$ python3 -q
>>> import numpy as np
>>> np.set_printoptions(precision=4, suppress=True, linewidth=120)
>>> def tidy(a):
...     return np.round(a, 4) + 0
... 
>>> K = np.load("x.npy")
>>> K
array([[ 0.,  0.,  0., -2.],
       [ 0.,  0.,  0., -2.],
       [ 0.,  0.,  0., -2.],
       [-2., -2., -2.,  0.]])
>>> # null space of dimension 2
>>> ev, vecs = np.linalg.eigvalsh(K)
Traceback (most recent call last):
  File "<python-input-6>", line 1, in <module>
    ev, vecs = np.linalg.eigvalsh(K)
    ^^^^^^^^
ValueError: too many values to unpack (expected 2)
>>> ev, vecs = np.linalg.eigh(K)
>>> tidy(np.linalg.svd(K, compute_uv=False))
array([3.4641, 3.4641, 0.    , 0.    ])
>>> tidy(ev.sum()), np.trace(K)
(np.float64(0.0), np.float64(0.0))
>>> np.unique(ev.round(6) + 0, return_counts=True)[1]
array([1, 2, 1])
>>> tidy(vecs.T @ K @ vecs)
array([[-3.4641,  0.    ,  0.    ,  0.    ],
       [ 0.    ,  0.    ,  0.    ,  0.    ],
       [ 0.    ,  0.    ,  0.    ,  0.    ],
       [ 0.    ,  0.    ,  0.    ,  3.4641]])
>>> tidy(np.abs(vecs[:, -1]))
array([0.4082, 0.4082, 0.4082, 0.7071])
>>> tidy(np.linalg.eigvalsh(K + 5 * np.eye(4)))
array([1.5359, 5.    , 5.    , 8.4641])
>>> tidy(vecs @ np.diag(ev) @ vecs.T)
array([[ 0.,  0.,  0., -2.],
       [ 0.,  0.,  0., -2.],
       [ 0.,  0.,  0., -2.],
       [-2., -2., -2.,  0.]])
>>> J = np.load("block4.npy")
>>> J
array([[-3,  2,  0,  0,  0,  0],
       [-2,  1,  0,  0,  0,  0],
       [ 6,  1,  0,  0,  0,  0],
       [ 0,  0, -3,  2,  0,  0],
       [ 0,  0, -2,  1,  0,  0],
       [ 0,  0,  6,  1,  0,  0],
       [ 0,  0,  0,  0, -3,  2],
       [ 0,  0,  0,  0, -2,  1],
       [ 0,  0,  0,  0,  6,  1]])
>>> rng = np.random.default_rng(6452)
>>> idx = rng.permutation(4)
>>> idx
array([3, 0, 1, 2])
>>> out = K[idx][:, idx]
>>> tidy(np.sort(np.abs(np.linalg.eigvals(out))))
array([0.    , 0.    , 3.4641, 3.4641])
>>> np.diag(out)
array([0., 0., 0., 0.])
>>> tidy(np.linalg.det(out)), tidy(np.linalg.det(K[idx]))
(np.float64(0.0), np.float64(0.0))
>>> out
array([[ 0., -2., -2., -2.],
       [-2.,  0.,  0.,  0.],
       [-2.,  0.,  0.,  0.],
       [-2.,  0.,  0.,  0.]])
>>> x0 = np.array([-2, -1, 2, 2, -2, -1])
>>> y = J @ x0
>>> beta, lr = np.zeros(6), 1 / np.linalg.norm(J, 2) ** 2
>>> for i in range(6):
...     beta -= lr * J.T @ (J @ beta - y)
...     if i % 1 == 0: print(i, round(np.linalg.norm(J @ beta - y), 4))
... 
0 5.5563
1 4.8878
2 4.2996
3 3.7823
4 3.3272
5 2.9268
>>> tidy(np.linalg.cond(J))
np.float64(2.8828)
>>> M = np.load("layer0.npy")
>>> M
array([[0, 3, 7, 5, 6, 4],
       [0, 0, 9, 6, 9, 3],
       [0, 0, 0, 0, 4, 2],
       [0, 0, 0, 0, 4, 5],
       [0, 0, 0, 0, 0, 5],
       [0, 0, 0, 0, 0, 0]])
>>> rk = np.linalg.matrix_rank(M)
>>> rk
np.int64(4)
>>> null = np.linalg.svd(M)[2][rk:].T
>>> null.shape
(6, 2)
>>> np.linalg.matrix_rank(M.T @ M), np.linalg.matrix_rank(M @ M.T)
(np.int64(4), np.int64(4))
>>> tidy(M @ null)
array([[0., 0.],
       [0., 0.],
       [0., 0.],
       [0., 0.],
       [0., 0.],
       [0., 0.]])
>>> X = np.load("w.npy")
>>> X
array([[ 4.02, -1.  , -1.  ,  1.  ],
       [ 3.  , -1.98, -2.  , -5.  ],
       [ 0.  , -1.  , -1.98, -1.  ],
       [ 4.  , -1.  , -1.  ,  1.02]])
>>> tidy(np.diff(X, axis=0))
array([[-1.02, -0.98, -1.  , -6.  ],
       [-3.  ,  0.98,  0.02,  4.  ],
       [ 4.  ,  0.  ,  0.98,  2.02]])
>>> tidy(X - X[0])
array([[ 0.  ,  0.  ,  0.  ,  0.  ],
       [-1.02, -0.98, -1.  , -6.  ],
       [-4.02,  0.  , -0.98, -2.  ],
       [-0.02,  0.  ,  0.  ,  0.02]])
>>> np.linalg.matrix_rank(X)
np.int64(4)
>>> tidy(np.linalg.svd(X, compute_uv=False))
array([7.5926, 5.0609, 1.6676, 0.0036])
>>> mat = np.load("data.npy")
>>> mat
array([[-15, -15,   3, -15, -15,   3],
       [ -9,   0,  -3,  -9,   0,  -3],
       [  0,  -9,  -6,   0,  -9,  -6],
       [  5,   5,  -1, -10, -10,   2],
       [  3,   0,   1,  -6,   0,  -2],
       [  0,   3,   2,   0,  -6,  -4]])
>>> idx = rng.permutation(6)
>>> idx
array([1, 2, 3, 4, 5, 0])
>>> out = mat[idx][:, idx]
>>> np.diag(out)
array([  0,  -6, -10,   0,  -4, -15])
>>> tidy(np.sort(np.abs(np.linalg.eigvals(out))))
array([ 8.2323,  8.2323,  8.3763,  8.3763, 21.144 , 21.144 ])
>>> O, vecs = np.linalg.qr(mat[:, :5])[0], np.linalg.qr(mat[:, 5:])[0]
>>> sv = np.linalg.svd(O.T @ vecs, compute_uv=False)
>>> tidy(np.linalg.norm(O @ O.T - vecs @ vecs.T, 2))
np.float64(1.0)
>>> tidy(sv)
array([0.6555])
>>> U, sv, VT = np.linalg.svd(M)
>>> np.argmax(sv[:-1] / (sv[1:] + 1e-6)) + 1
np.int64(4)
>>> out = U[:, :4] @ np.diag(sv[:4]) @ VT[:4]
>>> np.linalg.matrix_rank(out)
np.int64(4)
>>> tidy(np.linalg.norm(M - out, 2)), tidy(sv[4])
(np.float64(0.0), np.float64(0.0))
>>> tidy(np.linalg.norm(M - out) / np.linalg.norm(M))
np.float64(0.0)
>>> mat @ mat
array([[ 240,  132,  -12,  600,  330,  -30],
       [  90,  108,   -6,  225,  270,  -15],
       [  54,   36,   42,  135,   90,  105],
       [-200, -110,   10,   40,   22,   -2],
       [ -75,  -90,    5,   15,   18,   -1],
       [ -45,  -30,  -35,    9,    6,    7]])
>>> np.linalg.determinant(mat)
Traceback (most recent call last):
  File "<python-input-62>", line 1, in <module>
    np.linalg.determinant(mat)
    ^^^^^^^^^^^^^^^^^^^^^
AttributeError: module 'numpy.linalg' has no attribute 'determinant'
>>> np.allclose(mat @ mat.T, mat.T @ mat)
False
>>> feats = np.load("run14.npy")
>>> feats
array([[1, 0, 0, 0, 0],
       [2, 1, 0, 0, 0],
       [6, 6, 1, 0, 0],
       [4, 1, 8, 1, 0],
       [1, 1, 3, 7, 1]])
>>> feats @ feats
array([[ 1,  0,  0,  0,  0],
       [ 4,  1,  0,  0,  0],
       [24, 12,  1,  0,  0],
       [58, 50, 16,  1,  0],
       [50, 27, 62, 14,  1]])
>>> x0 = np.array([1, 2, 3, 2, 3, 2])
>>> y = mat @ x0
>>> y
array([-105,  -42,  -75,  -34,  -10,  -14])
>>> tidy(np.linalg.solve(mat, y + mat[:, 1]))
array([1., 3., 3., 2., 3., 2.])
>>> tidy(np.linalg.solve(mat, mat[:, 2]))
array([0., 0., 1., 0., 0., 0.])
>>> tidy(np.linalg.solve(mat, 3 * y))
array([3., 6., 9., 6., 9., 6.])
>>> P = np.triu(np.array([[3, 1, 2, 1, -5],
...     [-1, -3, 5, -5, 1],
...     [0, 3, 1, -4, 3],
...     [5, 5, -3, -4, -1],
...     [-5, 3, -2, -5, -2]]), 1) + np.eye(5)
>>> out = P @ feats @ np.linalg.inv(P)
>>> out
array([[  14.,   -5.,   -8., -105.,  -11.],
       [  13.,   14., -128., -453.,  -17.],
       [  -7.,   12.,  -68., -188.,  -28.],
       [   3.,   -3.,   14.,   32.,    7.],
       [   1.,    0.,    1.,   10.,   13.]])
>>> P @ feats - feats @ P
array([[ 13.,   8.,  -7., -35.,   0.],
       [ 11.,  24., -41.,   5.,  10.],
       [-13.,  -7., -65.,  45.,  24.],
       [ -1.,  -5., -16.,  26.,  -5.],
       [  0.,  -1.,  -7.,  16.,   2.]])
>>> tidy(np.poly(out))
array([  1.,  -5.,  10., -10.,   5.,  -1.])
>>> W0 = np.loadtxt("arr.csv", delimiter=",")
>>> W0
array([[ 0.,  0.,  0.,  0.,  0.,  0.,  0.,  0.,  0.,  0.],
       [ 0.,  0., -1.,  0.,  0.,  0.,  0.,  0.,  0.,  0.],
       [ 0.,  0.,  0.,  0.,  0.,  0.,  0.,  0.,  0., -1.],
       [ 0.,  0.,  0.,  0.,  0.,  3.,  0.,  0.,  0.,  0.],
       [ 0.,  0.,  0.,  0.,  0.,  0.,  0.,  0.,  3.,  0.],
       [ 0.,  0.,  0.,  0.,  0.,  0., -1.,  0.,  0.,  0.],
       [ 0.,  0.,  0., -2.,  0.,  0.,  0.,  0.,  0.,  0.],
       [ 0.,  0.,  0.,  0.,  0.,  0.,  0.,  0.,  0.,  0.],
       [ 0., -3.,  0.,  0.,  0.,  0.,  0.,  0.,  0.,  0.],
       [ 0.,  0.,  0.,  0.,  2.,  0.,  0.,  0.,  0.,  0.]])
>>> T = np.stack([W0, -1 * W0, W0[::-1]])
>>> tidy(np.linalg.det(T))
array([0., 0., 0.])
>>> T.shape
(3, 10, 10)
>>> np.einsum("bij,cij->bc", T, T)
array([[ 38., -38.,   0.],
       [-38.,  38.,   0.],
       [  0.,   0.,  38.]])
>>> tidy(np.linalg.norm(T, axis=(1, 2)))
array([6.1644, 6.1644, 6.1644])
>>> rk = np.linalg.matrix_rank(W0)
>>> rk
np.int64(8)
>>> null = np.linalg.svd(W0)[2][rk:].T
>>> np.linalg.matrix_rank(W0.T @ W0), np.linalg.matrix_rank(W0 @ W0.T)
(np.int64(8), np.int64(8))
>>> np.allclose(W0 @ null, 0)
True
>>> W0 @ null
array([[0., 0.],
       [0., 0.],
       [0., 0.],
       [0., 0.],
       [0., 0.],
       [0., 0.],
       [0., 0.],
       [0., 0.],
       [0., 0.],
       [0., 0.]])
>>> [int(np.linalg.matrix_rank(np.delete(W0, i, axis=0))) for i in range(10)]
[8, 7, 7, 7, 7, 7, 7, 8, 7, 7]
>>> out = np.array([[9, 0, 6, 5],
...     [6, 7, 7, 5],
...     [6, 4, 4, 4],
...     [4, 0, 8, 9],
...     [7, 8, 4, 3],
...     [0, 3, 8, 3],
...     [6, 7, 3, 2]])
>>> cent = np.array([[0, 3, -1, 0, -3, 3, -1, 1, 1, 2, 0],
...     [2, -2, 2, -1, 0, -2, 2, -1, -3, -1, -1],
...     [2, 1, 3, 1, 1, -3, 0, -3, -1, 1, 3],
...     [-1, -3, 3, 1, 3, -2, -1, -1, 3, -2, 1]])
>>> F = out @ cent
>>> F
array([[  7,  18,  24,  11,  -6,  -1, -14, -14,  18,  14,  23],
       [ 23,  -4,  44,   5,   4, -27,   3, -27,  -7,   2,  19],
       [ 12,   2,  26,   4,  -2, -10,  -2, -14,   2,   4,  12],
       [  7,  -7,  47,  17,  23, -30, -13, -29,  23,  -2,  33],
       [ 21,   0,  30,  -1,  -8, -13,   6, -16, -12,   4,   7],
       [ 19,  -7,  39,   8,  17, -36,   3, -30,  -8,  -1,  24],
       [ 18,   1,  23,  -2,  -9,  -9,   6, -12, -12,   4,   4]])
>>> [round(float(x), 4) for x in np.linalg.svd(F, compute_uv=False)[:3]]
[138.5844, 51.6135, 38.8765]
>>> np.linalg.matrix_rank(F, rtol=0.1)
np.int64(3)
>>> np.argsort(-np.linalg.norm(F, axis=0).round(6), kind="stable")[:3]
array([2, 5, 7])
